% python3 -q
>>> import numpy as np
>>> np.set_printoptions(precision=3, suppress=True, linewidth=140, sign=" ")
>>> W0 = np.diag(np.array([0, 0, 1, 0, 0, 1])) + -2 * np.eye(6, k=1) + -2 * np.eye(6, k=-1)
>>> W0
array([[ 0., -2.,  0.,  0.,  0.,  0.],
       [-2.,  0., -2.,  0.,  0.,  0.],
       [ 0., -2.,  1., -2.,  0.,  0.],
       [ 0.,  0., -2.,  0., -2.,  0.],
       [ 0.,  0.,  0., -2.,  0., -2.],
       [ 0.,  0.,  0.,  0., -2.,  1.]])
>>> ev, V = np.linalg.eigh(W0)
>>> np.linalg.eigvalsh(W0 + -3 * np.eye(6))
array([-6.319, -5.327, -3.431, -1.712, -0.187,  0.976])
>>> W0.ravel(order="F")
array([ 0., -2.,  0.,  0.,  0.,  0., -2.,  0., -2.,  0.,  0.,  0.,  0., -2.,  1., -2.,  0.,  0.,  0.,  0., -2.,  0., -2.,  0.,  0.,  0.,
        0., -2.,  0., -2.,  0.,  0.,  0.,  0., -2.,  1.])
>>> W0.reshape(-1, 2)
array([[ 0., -2.],
       [ 0.,  0.],
       [ 0.,  0.],
       [-2.,  0.],
       [-2.,  0.],
       [ 0.,  0.],
       [ 0., -2.],
       [ 1., -2.],
       [ 0.,  0.],
       [ 0.,  0.],
       [-2.,  0.],
       [-2.,  0.],
       [ 0.,  0.],
       [ 0., -2.],
       [ 0., -2.],
       [ 0.,  0.],
       [ 0.,  0.],
       [-2.,  1.]])
>>> blk = W0.reshape(6, 2, -1)
>>> blk.sum(axis=1)
array([[ 0., -2.,  0.],
       [-2.,  0., -2.],
       [-2., -2.,  1.],
       [ 0., -2., -2.],
       [-2.,  0., -2.],
       [ 0., -2.,  1.]])
>>> np.einsum("ihd,jhd->hij", blk, blk).shape
(2, 6, 6)
>>> np.swapaxes(blk, 1, 2)[5]
array([[ 0.,  0.],
       [ 0., -2.],
       [ 0.,  1.]])
>>> blk.shape
(6, 2, 3)
>>> rng = np.random.default_rng(712311)
>>> idx = rng.permutation(6)
>>> idx
array([ 0,  1,  3,  5,  4,  2])
>>> out = W0[idx][:, idx]
>>> out
array([[ 0., -2.,  0.,  0.,  0.,  0.],
       [-2.,  0.,  0.,  0.,  0., -2.],
       [ 0.,  0.,  0.,  0., -2., -2.],
       [ 0.,  0.,  0.,  1., -2.,  0.],
       [ 0.,  0., -2., -2.,  0.,  0.],
       [ 0., -2., -2.,  0.,  0.,  1.]])
>>> np.allclose(out, W0)
False
>>> np.sort(np.abs(np.linalg.eigvals(out)))
array([ 0.431,  1.288,  2.327,  2.813,  3.319,  3.976])
>>> x = np.array([0, 1, 3, 2, 2, 1])
>>> h1 = np.maximum(out @ x, 0)
>>> out.T @ h1
array([ 0.,  0.,  0.,  0.,  0.,  0.])
>>> np.maximum(out @ (3 * x), 0)
array([ 0.,  0.,  0.,  0.,  0.,  0.])
>>> np.maximum(out @ x, 0) - np.maximum(-out @ x, 0)
array([ -2.,  -2.,  -6.,  -2., -10.,  -7.])
>>> np.flatnonzero(h1 > 1e-9)
array([], dtype=int64)
>>> feats = np.load("w.npy")
>>> feats
array([[ 2,  0,  2,  0,  0,  0],
       [ 0,  3,  0,  0,  0, -3],
       [ 3,  0, -1,  0,  0,  0],
       [ 0,  0,  0,  1,  2,  0],
       [ 0,  0,  0, -3, -1,  0],
       [ 0, -3,  0,  0,  0,  2]])
>>> idx = rng.permutation(6)
>>> idx
array([ 0,  3,  4,  1,  2,  5])
>>> out = feats[idx][:, idx]
>>> np.allclose(out, feats)
False
>>> np.diag(out)
array([ 2,  1, -1,  3, -1,  2])
>>> out
array([[ 2,  0,  0,  0,  2,  0],
       [ 0,  1,  2,  0,  0,  0],
       [ 0, -3, -1,  0,  0,  0],
       [ 0,  0,  0,  3,  0, -3],
       [ 3,  0,  0,  0, -1,  0],
       [ 0,  0,  0, -3,  0,  2]])
>>> np.sort(np.abs(np.linalg.eigvals(out)))
array([ 0.541,  2.236,  2.236,  2.372,  3.372,  5.541])
>>> x = np.array([-3, 1, 0, 1, 2, 2])
>>> rhs = feats @ x
>>> rhs
array([-6, -3, -9,  5, -5,  1])
>>> np.round(np.linalg.solve(feats, rhs), 3) + 0
array([-3.,  1.,  0.,  1.,  2.,  2.])
>>> np.linalg.solve(feats.T, feats[4])
array([ 0.,  0., -0.,  0.,  1., -0.])
>>> np.round(np.linalg.solve(feats, 5 * rhs), 3) + 0
array([-15.,   5.,   0.,   5.,  10.,  10.])
>>> (feats != 0).astype(int)
array([[ 1,  0,  1,  0,  0,  0],
       [ 0,  1,  0,  0,  0,  1],
       [ 1,  0,  1,  0,  0,  0],
       [ 0,  0,  0,  1,  1,  0],
       [ 0,  0,  0,  1,  1,  0],
       [ 0,  1,  0,  0,  0,  1]])
>>> np.flatnonzero(np.linalg.matrix_power((feats != 0) + (feats.T != 0) + np.eye(6), 6)[2])
array([ 0,  2])
>>> O, V = np.linalg.qr(feats[:, :3])[0], np.linalg.qr(feats[:, 3:])[0]
>>> sig = np.linalg.svd(O.T @ V, compute_uv=False)
>>> round(np.linalg.norm(O @ O.T - V @ V.T, 2), 3)
np.float64(1.0)
>>> (sig > 0.9).sum()
np.int64(1)
